In [1]: import numpy as np

In [2]: np.set_printoptions(precision=2, suppress=True, linewidth=160, legacy="1.25")

In [3]: m1 = np.loadtxt("m.csv", delimiter=",")

In [4]: m1
Out[4]: 
array([[0., 1., 0., 1., 1., 1., 0.],
       [1., 0., 0., 1., 0., 1., 0.],
       [0., 0., 0., 0., 0., 0., 1.],
       [1., 1., 0., 0., 1., 1., 0.],
       [1., 0., 0., 1., 0., 1., 0.],
       [1., 1., 0., 1., 1., 0., 0.],
       [0., 0., 1., 0., 0., 0., 0.]])

In [5]: U, sv, Vt = np.linalg.svd(m1)

In [6]: print(sv.round(2) + 0)
[3.65 1.65 1.   1.   1.   1.   0.  ]

In [7]: other = U[:, :6] @ np.diag(sv[:6]) @ Vt[:6]

In [8]: np.round(np.linalg.norm(m1 - other) / np.linalg.norm(m1), 2)
Out[8]: 0.0

In [9]: round(np.linalg.norm(m1 - other, 2), 2), round(float(sv[6]), 2)
Out[9]: (0.0, 0.0)

In [10]: np.linalg.matrix_rank(other)
Out[10]: 6

In [11]: vals, evecs = np.linalg.eigh(m1)

In [12]: vec = np.array([0, 1, 0, 3, 0, 1, 1])

In [13]: (np.sign(evecs[:, -1].round(6)) == np.sign(evecs[0, -1].round(6))).astype(int)
Out[13]: array([1, 1, 0, 1, 1, 1, 0])

In [14]: np.abs(m1).sum(axis=1).max(), round(np.abs(vals).max(), 2)
Out[14]: (4.0, 3.65)

In [15]: other = np.array([[0, 1], [2, -2]])

In [16]: C = np.array([[-7, 0], [-5, 5]])

In [17]: A = np.kron(other, C)

In [18]: A
Out[18]: 
array([[  0,   0,  -7,   0],
       [  0,   0,  -5,   5],
       [-14,   0,  14,   0],
       [-10,  10,  10, -10]])

In [19]: vec = np.array([3, 5, -3, 0, -2, -7, -6])

In [20]: a = np.maximum(m1 @ vec, 0)

In [21]: np.tanh(m1 @ vec)
Out[21]: array([-1.  , -1.  , -1.  , -0.76, -1.  ,  1.  , -1.  ])
